% python3 -q
>>> import numpy as np
>>> np.set_printoptions(precision=1, suppress=True, linewidth=120)
>>> basis = np.sign(np.array([[3, 3, 2, 0], [0, 0, 3, 3], [1, 3, 2, 1], [0, 1, 1, 2]]))
>>> A2 = (np.tril(basis, -1) + np.eye(4)) @ (np.triu(basis, 1) + np.eye(4))
>>> evals = np.array([-3, 3, 1, 1])
>>> data = np.rint(A2 * evals @ np.linalg.inv(A2)) + 0
>>> print(data)
[[-5.  8.  2. -4.]
 [ 2.  5. -2.  0.]
 [-4. 12.  1. -4.]
 [ 2.  4. -2.  1.]]
>>> evals, V = np.linalg.eig(data)
>>> print(np.round(data @ V[:, 0] - evals[0] * V[:, 0], 1) + 0)
[0. 0. 0. 0.]
>>> print(np.sort(np.linalg.eigvals(data @ data)))
[1. 1. 9. 9.]
>>> print(np.sort(np.linalg.eigvals(data.T)))
[-3.  1.  1.  3.]
>>> print(evals)
[-3.  3.  1.  1.]
>>> feats = np.load("w.npy")
>>> print(feats)
[[ 0.6  3.5  0.7  2.7]
 [ 0.1 -1.8 -3.4  3. ]
 [-1.1  2.  -3.2 -1.5]]
>>> x0 = np.array([5, 1, 4, 5])
>>> h = np.maximum(feats @ x0, 0)
>>> print(feats * (h > 1e-9)[:, None])
[[ 0.6  3.5  0.7  2.7]
 [ 0.1 -1.8 -3.4  3. ]
 [-0.   0.  -0.  -0. ]]
>>> print(np.flatnonzero(h > 1e-9))
[0 1]
>>> print(h)
[22.8  0.1  0. ]
>>> u, g = feats[1], feats[0]
>>> print(round(float(u @ g), 1))
-0.5
>>> print(np.round(u @ u, 1))
23.8
>>> p = (u @ g) / (u @ u) * u
>>> print(np.outer(u, g))
[[  0.1   0.4   0.1   0.3]
 [ -1.1  -6.3  -1.3  -4.9]
 [ -2.  -11.9  -2.4  -9.2]
 [  1.8  10.5   2.1   8.1]]
>>> A2 = np.array([[2, 7], [8, 0]])
>>> basis = np.kron(A2, data)
>>> print(basis)
[[-10.  16.   4.  -8. -35.  56.  14. -28.]
 [  4.  10.  -4.   0.  14.  35. -14.   0.]
 [ -8.  24.   2.  -8. -28.  84.   7. -28.]
 [  4.   8.  -4.   2.  14.  28. -14.   7.]
 [-40.  64.  16. -32.  -0.   0.   0.  -0.]
 [ 16.  40. -16.   0.   0.   0.  -0.   0.]
 [-32.  96.   8. -32.  -0.   0.   0.  -0.]
 [ 16.  32. -16.   8.   0.   0.  -0.   0.]]
>>> print(round(float(np.linalg.norm(basis, 2)), 1), round(float(np.linalg.norm(A2, 2) * np.linalg.norm(data, 2)), 1))
150.2 150.2
>>> T = np.stack([feats, -3 * feats, feats[::-1]])
>>> print(np.linalg.matrix_rank(T))
[3 3 3]
>>> print((T @ feats.T).shape)
(3, 3, 3)
>>> print(np.einsum("bij,cij->bc", T, T))
[[  61.9 -185.7   23.9]
 [-185.7  557.1  -71.7]
 [  23.9  -71.7   61.9]]
>>> print(np.linalg.norm(T, axis=(1, 2)))
[ 7.9 23.6  7.9]
>>> print(np.linalg.matrix_rank(T.reshape(3, -1)))
2
>>> A2 = np.array([[3, -5], [-1, -1]])
>>> basis = np.kron(A2, feats)
>>> print(np.linalg.matrix_rank(basis))
6
>>> m1 = np.load("test5.npy")
>>> print(m1)
[[-2 -1  0  1]
 [ 2  3  4  5]
 [ 6  7  8  9]
 [10 11 12 13]]
>>> print(round(np.linalg.eigvals(m1).sum().real, 1))
22.0
>>> print(np.round(np.linalg.eigvals(m1), 1) + 0)
[25.2 -3.2  0.   0. ]
>>> print(round(float(np.linalg.det(m1.T)), 1))
0.0
>>> A2 = m1 / np.sqrt((m1 ** 2).mean(axis=1, keepdims=True))
>>> print(A2[1])
[0.5 0.8 1.1 1.4]
>>> print(m1 - m1.mean(axis=1, keepdims=True))
[[-1.5 -0.5  0.5  1.5]
 [-1.5 -0.5  0.5  1.5]
 [-1.5 -0.5  0.5  1.5]
 [-1.5 -0.5  0.5  1.5]]
>>> print(np.linalg.matrix_rank(m1, rtol=0.1))
1
>>> print(np.argsort(-np.linalg.norm(m1, axis=0).round(6), kind="stable")[:3])
[3 2 1]
>>> print([round(float(x), 1) for x in np.linalg.svd(m1, compute_uv=False)[:3]])
[28.6, 2.8, 0.0]
>>> basis = np.array([[0, 1, 3], [3, 0, 2], [3, 0, 0]])
>>> rng = np.random.default_rng(7982)
>>> A = (rng.random((25, 3)) < 0.25) @ basis
>>> print(A)
[[0 0 0]
 [0 0 0]
 [0 0 0]
 [0 0 0]
 [0 0 0]
 [3 0 0]
 [3 0 0]
 [0 1 3]
 [3 0 0]
 [3 0 0]
 [3 0 2]
 [0 1 3]
 [3 0 0]
 [3 0 0]
 [3 0 2]
 [0 0 0]
 [0 0 0]
 [0 0 0]
 [0 0 0]
 [3 1 5]
 [0 0 0]
 [0 0 0]
 [0 1 3]
 [0 1 3]
 [0 0 0]]
>>> Uu, sigma, vt = np.linalg.svd(data, full_matrices=False)
>>> print(Uu.shape, sigma.shape, vt.shape)
(4, 4) (4,) (4, 4)
>>> print(np.cumsum(sigma ** 2) / np.sum(sigma ** 2))
[0.9 1.  1.  1. ]
>>> print(np.round(vt @ vt.T, 1) + 0)
[[1. 0. 0. 0.]
 [0. 1. 0. 0.]
 [0. 0. 1. 0.]
 [0. 0. 0. 1.]]
>>> print(np.allclose(Uu * sigma @ vt, data))
True
>>> print(np.abs(vt[0]))
[0.3 0.9 0.1 0.3]
>>> print(sigma)
[17.3  6.7  0.5  0.1]
>>> A2 = np.c_[A[:, :2] @ np.array([[1, 3], [0, 3]]), np.array([2, 3, 2, 3, 1, 2, 0, 0, 1, 0, 0, 3, 3, 2, 3, 3, 2, 2, 1, 1, 3, 2, 1, 3, 1])]
>>> print(A2)
[[ 0  0  2]
 [ 0  0  3]
 [ 0  0  2]
 [ 0  0  3]
 [ 0  0  1]
 [ 3  9  2]
 [ 3  9  0]
 [ 0  3  0]
 [ 3  9  1]
 [ 3  9  0]
 [ 3  9  0]
 [ 0  3  3]
 [ 3  9  3]
 [ 3  9  2]
 [ 3  9  3]
 [ 0  0  3]
 [ 0  0  2]
 [ 0  0  2]
 [ 0  0  1]
 [ 3 12  1]
 [ 0  0  3]
 [ 0  0  2]
 [ 0  3  1]
 [ 0  3  3]
 [ 0  0  1]]
>>> print(np.round(np.linalg.lstsq(A, A2[:, 0])[0], 1) + 0)
[1. 0. 0.]
>>> print(np.round(np.linalg.norm(A2 - A @ np.linalg.lstsq(A, A2)[0], axis=0), 1) + 0)
[0. 0. 9.]
>>> print(np.linalg.norm(np.linalg.qr(A)[0].T @ A2, axis=0) ** 2 / ((A2 ** 2).sum(axis=0) + 1e-12))
[1.  1.  0.2]
>>> print(np.linalg.matrix_rank(A2))
3
>>> E = np.load("block17.npy")
>>> print(E)
[[ 1 -4 -1]
 [-4  1 -4]
 [-1 -4  1]]
>>> G = E.T @ E
>>> print(np.linalg.eigvalsh(G)[::-1])
[38.2 26.8  4. ]
>>> print(np.linalg.svd(E, compute_uv=False) ** 2)
[38.2 26.8  4. ]
>>> print(np.diag(G))
[18 33 18]
>>> print(G)
[[18 -4 14]
 [-4 33 -4]
 [14 -4 18]]
>>> print((E @ E.T).shape)
(3, 3)
>>> K = rng.normal(size=(13, 3)) + 20 * np.array([5, 4, 3])
>>> print(K)
[[100.   80.9  60.1]
 [ 99.7  79.3  58.6]
 [ 99.4  78.9  59.6]
 [ 98.3  80.6  59.7]
 [ 99.9  80.3  58.2]
 [ 99.8  81.3  59.3]
 [100.8  81.2  61.4]
 [ 99.8  80.2  61.2]
 [101.6  80.   60.2]
 [101.1  79.9  60.5]
 [ 99.1  79.8  61. ]
 [ 99.8  81.7  59.9]
 [ 99.   78.8  59.4]]
>>> print(K.sum(axis=1))
[240.9 237.7 237.9 238.6 238.4 240.4 243.4 241.2 241.8 241.4 240.  241.4 237.3]
>>> print(round(float(np.abs(K).max()), 1))
101.6
>>> print(K.sum(axis=0))
[1298.2 1042.9  779.2]
>>> Xc = K - K.mean(axis=0)
>>> Uu, sigma, vt = np.linalg.svd(Xc, full_matrices=False)
>>> print(np.abs(Uu[:, 0]).argmax())
6
>>> print(sigma)
[3.8 2.9 2.7]
>>> print(round((sigma ** 2).sum() ** 2 / (sigma ** 4).sum(), 1))
2.7
>>> print(sigma ** 2 / (sigma ** 2).sum())
[0.5 0.3 0.2]
>>> labels = K[:, 0] > np.median(K[:, 0])
>>> u = K[labels].mean(axis=0) - K[~labels].mean(axis=0)
>>> print(round((((K - K.mean(axis=0)) @ u > 0) == labels).mean(), 1))
0.8
>>> arr = np.array([[7.0, 1.0, 0.0, -3.0],
...     [4.0, 4.0, 0.0, -3.0],
...     [4.0, 2.0, 2.0, -3.0],
...     [4.0, 2.0, 0.0, -1.0]])
>>> print(arr)
[[ 7.  1.  0. -3.]
 [ 4.  4.  0. -3.]
 [ 4.  2.  2. -3.]
 [ 4.  2.  0. -1.]]
>>> labels = rng.permutation(4)
>>> A2 = arr[:, labels] * rng.choice([-1, 1], 4)
>>> print(A2)
[[-3. -0.  1. -7.]
 [-3. -0.  4. -4.]
 [-3. -2.  2. -4.]
 [-1. -0.  2. -4.]]
>>> Uu, _, vt = np.linalg.svd(arr.T @ A2)
>>> print(np.round(np.linalg.lstsq(arr, A2)[0], 1) + 0)
[[ 0.  0.  0. -1.]
 [ 0.  0.  1.  0.]
 [ 0. -1.  0.  0.]
 [ 1.  0.  0.  0.]]
